$ ipython --no-banner

In [1]: import numpy as np

In [2]: from numpy import linalg as LA

In [3]: np.set_printoptions(precision=1, suppress=True, linewidth=100, legacy="1.25")

In [4]: W0 = np.load("case13.npy")

In [5]: print(W0)
[[ 1 -1  1 -1]
 [ 1  0  0  0]
 [ 1  1  1  1]]

In [6]: left, s, vt = LA.svd(W0, full_matrices=False)

In [7]: print(np.round(vt @ vt.T, 1) + 0)
[[1. 0. 0.]
 [0. 1. 0.]
 [0. 0. 1.]]

In [8]: print(np.sqrt((s ** 2).sum()), round(LA.norm(W0), 1))
3.0 3.0

In [9]: print((s > 1e-8).sum())
3

In [10]: print(np.cumsum(s ** 2) / np.sum(s ** 2))
[0.5 1.  1. ]

In [11]: data = 2 * np.eye(3) + np.eye(3, k=1)

In [12]: print(data)
[[2. 1. 0.]
 [0. 2. 1.]
 [0. 0. 2.]]

In [13]: print(np.round(LA.det(2 * data), 1), np.round(LA.det(data), 1))
64.0 8.0

In [14]: print(np.poly(data))
[ 1. -6. 12. -8.]

In [15]: A2 = data / LA.norm(data, axis=1, keepdims=True)

In [16]: cov = A2 @ A2.T

In [17]: print(cov[2])
[0.  0.4 1. ]

In [18]: print(np.degrees(np.arccos(np.clip(cov[2, 0], -1, 1))))
90.0

In [19]: print(LA.norm(A2, axis=1))
[1. 1. 1.]

In [20]: print((np.abs(cov) > 0.9).astype(int))
[[1 0 0]
 [0 1 0]
 [0 0 1]]

In [21]: A2 = LA.inv(data)

In [22]: print(data @ A2)
[[1. 0. 0.]
 [0. 1. 0.]
 [0. 0. 1.]]

In [23]: print(np.round(LA.cond(data), 1))
2.0

In [24]: print(np.allclose(A2, data.T))
False

In [25]: print(A2)
[[ 0.5 -0.2  0.1]
 [ 0.   0.5 -0.2]
 [ 0.   0.   0.5]]

In [26]: print(LA.inv(A2))
[[2. 1. 0.]
 [0. 2. 1.]
 [0. 0. 2.]]

In [27]: print(LA.det(data) * A2)
[[ 4. -2.  1.]
 [ 0.  4. -2.]
 [ 0.  0.  4.]]

In [28]: T = np.stack([data, 3 * data, data[::-1]])

In [29]: print(T.shape)
(3, 3, 3)

In [30]: print(np.einsum("bij,cij->bc", T, T))
[[ 14.  42.   5.]
 [ 42. 126.  15.]
 [  5.  15.  14.]]

In [31]: m1 = np.load("x.npy")

In [32]: print(m1)
[[1.  0.2 0. ]
 [0.2 1.  0.2]
 [0.  0.2 1. ]]

In [33]: A2 = np.array([[1, 0], [3, 2], [3, 2]])

In [34]: print(np.einsum("ik,kj->ij", m1, A2))
[[1.6 0.4]
 [3.8 2.4]
 [3.6 2.4]]

In [35]: print(LA.matrix_rank(m1 @ A2))
2

In [36]: print(np.einsum("ij->j", m1))
[1.2 1.4 1.2]

In [37]: print(np.einsum("ik,kj->ji", m1, A2))
[[1.6 3.8 3.6]
 [0.4 2.4 2.4]]

In [38]: print(LA.matrix_rank(np.vstack([m1, A2.T])))
3

In [39]: A2 @ m1
Traceback (most recent call last):
  Cell In[39], line 1
    A2 @ m1
ValueError: matmul: Input operand 1 has a mismatch in its core dimension 0, with gufunc signature (n?,k),(k,m?)->(n?,m?) (size 3 is different from 2)


In [40]: E = np.array([[-0.8, 1.1, 0.0, 0.0],
    ...:     [0.5, -1.2, -1.6, 0.0],
    ...:     [0.5, -0.6, 0.0, -1.0],
    ...:     [0.2, 0.5, 0.8, 0.0],
    ...:     [-0.4, 0.1, 0.9, -0.2]])

In [41]: print(E)
[[-0.8  1.1  0.   0. ]
 [ 0.5 -1.2 -1.6  0. ]
 [ 0.5 -0.6  0.  -1. ]
 [ 0.2  0.5  0.8  0. ]
 [-0.4  0.1  0.9 -0.2]]

In [42]: vec = np.array([1, 1, 0, 1])

In [43]: h1 = np.maximum(E @ vec, 0)

In [44]: print(E.T @ h1)
[-0.1  0.7  0.6  0. ]

In [45]: vec = np.array([0, -2, 1, 2])

In [46]: rhs = E @ vec

In [47]: print(np.round(LA.solve(E.T @ E, E.T @ rhs), 1) + 0)
[ 0. -2.  1.  2.]

In [48]: rng = np.random.default_rng(7969)

In [49]: rhs = rhs + 0.1 * rng.normal(size=5)

In [50]: print(rhs)
[-2.3  0.9 -0.7 -0.2  0.3]

In [51]: b, *_ = LA.lstsq(E, rhs)

In [52]: print([round(float(LA.norm(LA.solve(E.T @ E + lam * np.eye(4), E.T @ rhs))), 2) for lam in (0, 1, 10, 100)])
[3.01, 1.15, 0.27, 0.04]

In [53]: print(np.round(E.T @ (rhs - E @ b), 1) + 0)
[0. 0. 0. 0.]

In [54]: O, evecs = LA.qr(E[:, :1])[0], LA.qr(E[:, 1:])[0]

In [55]: s = LA.svd(O.T @ evecs, compute_uv=False)

In [56]: print(round(float(LA.norm(O @ O.T - evecs @ evecs.T, 2)), 1))
1.0

In [57]: print((s > 0.9).sum())
0

In [58]: print(np.degrees(np.arccos(s.clip(0, 1))))
[33.2]

In [59]: print(s)
[0.8]

In [60]: P = E @ LA.solve(E.T @ E, E.T)

In [61]: print(LA.matrix_rank(np.eye(5) - P))
1

In [62]: print(np.allclose(P @ P, P))
True

In [63]: print(np.round((np.eye(5) - P) @ E, 1) + 0)
[[0. 0. 0. 0.]
 [0. 0. 0. 0.]
 [0. 0. 0. 0.]
 [0. 0. 0. 0.]
 [0. 0. 0. 0.]]

In [64]: print(P.round(1) + 0)
[[ 0.9 -0.1  0.  -0.2 -0.1]
 [-0.1  0.7  0.1 -0.4 -0.3]
 [ 0.   0.1  1.   0.1  0. ]
 [-0.2 -0.4  0.1  0.6 -0.3]
 [-0.1 -0.3  0.  -0.3  0.8]]

In [65]: print(np.round(P @ E[:, 3], 1) + 0)
[ 0.   0.  -1.   0.  -0.2]

In [66]: mat = np.loadtxt("arr.csv", delimiter=",")

In [67]: print(mat)
[[-3. -1.  2. -2.  0.]
 [-2.  1.  0. -3. -2.]
 [-1. -2. -3.  0.  1.]
 [-3.  0. -3.  1.  3.]
 [-4. -1.  0. -1.  4.]
 [-1. -1.  1. -1.  6.]
 [-2. -1.  0. -2.  7.]
 [-5. -4. -1. -1.  9.]
 [-3. -6. -2. -3.  7.]
 [-6. -5. -5. -1. 10.]
 [-5. -2. -3. -4. 12.]
 [-2. -2. -1. -7. 12.]
 [-1. -5.  1. -7. 14.]
 [-3. -6.  0. -9. 13.]
 [-2. -5. -1. -7. 14.]
 [-2. -2.  2. -7. 11.]
 [-3. -5.  3. -4. 12.]
 [-4. -8.  4. -1. 14.]
 [-2. -9.  6.  0. 16.]
 [-4. -6.  8. -1. 17.]]

In [68]: Xs = (mat - mat.mean(axis=0)) / mat.std(axis=0)

In [69]: print(Xs.std(axis=0))
[1. 1. 1. 1. 1.]

In [70]: b = LA.lstsq(np.delete(Xs, 1, axis=1), Xs[:, 1])[0]

In [71]: print(b.round(1) + 0)
[ 0.  -0.1 -0.2 -0.8]

In [72]: print(np.abs(b).argmax())
3

In [73]: M = np.array([[13.0, 6.0, 6.0], [6.0, 8.0, 4.0], [6.0, 4.0, 8.0]])

In [74]: lab = rng.permutation(3)

In [75]: A2 = M[:, lab] * rng.choice([-1, 1], 3)

In [76]: print(A2)
[[13.  6. -6.]
 [ 6.  8. -4.]
 [ 6.  4. -8.]]

In [77]: left, _, vt = LA.svd(M.T @ A2)

In [78]: print(lab)
[0 1 2]

In [79]: print(np.round(left @ vt, 1) + 0)
[[ 1.  0.  0.]
 [ 0.  1.  0.]
 [ 0.  0. -1.]]

In [80]: print(np.round(LA.lstsq(M, A2)[0], 1) + 0)
[[ 1.  0.  0.]
 [ 0.  1.  0.]
 [ 0.  0. -1.]]

In [81]: w, evecs = LA.eig(M)

In [82]: print(w)
[21.  4.  4.]

In [83]: print(np.round(M @ evecs[:, 0] - w[0] * evecs[:, 0], 1) + 0)
[0. 0. 0.]

In [84]: K = np.load("m.npy")

In [85]: print(K)
[[ 1.1  0.   2.   3.  -2.   0. ]
 [ 1.   0.1 -3.   0.   2.  -2. ]
 [-3.   1.  -0.9 -3.   2.   0. ]
 [-1.   2.  -3.   3.1  2.   0. ]
 [-1.  -2.  -1.   1.  -0.9  2. ]
 [ 1.   0.   2.   3.  -2.   0.1]]

In [86]: ang = np.radians(15)

In [87]: R = np.eye(6)

In [88]: R[3, 3] = R[2, 2] = np.cos(ang)

In [89]: R[3, 2], R[2, 3] = -np.sin(ang), np.sin(ang)

In [90]: print(R)
[[ 1.   0.   0.   0.   0.   0. ]
 [ 0.   1.   0.   0.   0.   0. ]
 [ 0.   0.   1.   0.3  0.   0. ]
 [ 0.   0.  -0.3  1.   0.   0. ]
 [ 0.   0.   0.   0.   1.   0. ]
 [ 0.   0.   0.   0.   0.   1. ]]

In [91]: A2 = K @ R.T

In [92]: print(round(float(LA.det(R)), 1), round(float(np.trace(R)), 1))
1.0 5.9

In [93]: lab = rng.permutation(6)

In [94]: A2 = R[:, lab] * rng.choice([-1, 1], 6)

In [95]: print(A2)
[[-0.  -0.   1.   0.  -0.  -0. ]
 [-1.  -0.   0.   0.  -0.  -0. ]
 [-0.  -0.3  0.   0.  -0.  -1. ]
 [-0.  -1.   0.   0.  -0.   0.3]
 [-0.  -0.   0.   0.  -1.  -0. ]
 [-0.  -0.   0.   1.  -0.  -0. ]]

In [96]: left, _, vt = LA.svd(R.T @ A2)

In [97]: print(np.round(left @ vt, 1) + 0)
[[ 0.  0.  1.  0.  0.  0.]
 [-1.  0.  0.  0.  0.  0.]
 [ 0.  0.  0.  0.  0. -1.]
 [ 0. -1.  0.  0.  0.  0.]
 [ 0.  0.  0.  0. -1.  0.]
 [ 0.  0.  0.  1.  0.  0.]]

In [98]: print(lab)
[1 3 0 5 4 2]

In [99]: low = LA.cholesky(M)

In [100]: print(np.diag(low) ** 2)
[13.   5.2  4.9]

In [101]: print(M / np.sqrt(np.outer(np.diag(M), np.diag(M))))
[[1.  0.6 0.6]
 [0.6 1.  0.5]
 [0.6 0.5 1. ]]

In [102]: print(round(float(np.prod(np.diag(low)) ** 2), 1), np.round(LA.det(M), 1))
336.0 336.0

In [103]: left, s, vt = LA.svd(K)

In [104]: print(s.round(1) + 0)
[7.9 5.7 3.7 3.  0.7 0. ]

In [105]: print(np.argmax(s[:-1] / (s[1:] + 1e-6)) + 1)
5

In [106]: A2 = left[:, :5] @ np.diag(s[:5]) @ vt[:5]

In [107]: print(LA.matrix_rank(A2))
5

In [108]: print(LA.matrix_rank(K, rtol=0.05))
5

In [109]: print(np.round(np.abs(K - A2).max(), 1))
0.0

In [110]: X = np.loadtxt("sample17.csv", delimiter=",")

In [111]: print(X)
[[-1.6  0.2 -0.8  0.4]
 [ 0.2 -0.5  0.5 -0.6]
 [-0.8  0.5 -2.4 -0.4]
 [ 0.4 -0.6 -0.4 -1.5]]

In [112]: print(X @ LA.pinv(X) @ X)
[[-1.6  0.2 -0.8  0.4]
 [ 0.2 -0.5  0.5 -0.6]
 [-0.8  0.5 -2.4 -0.4]
 [ 0.4 -0.6 -0.4 -1.5]]

In [113]: print(np.abs(np.diag(LA.qr(X)[1])) > 1e-9)
[ True  True  True False]

In [114]: print(round(np.trace(LA.pinv(X) @ X), 1))
3.0

In [115]: print(np.unique(X.round(6), axis=0).shape)
(4, 4)
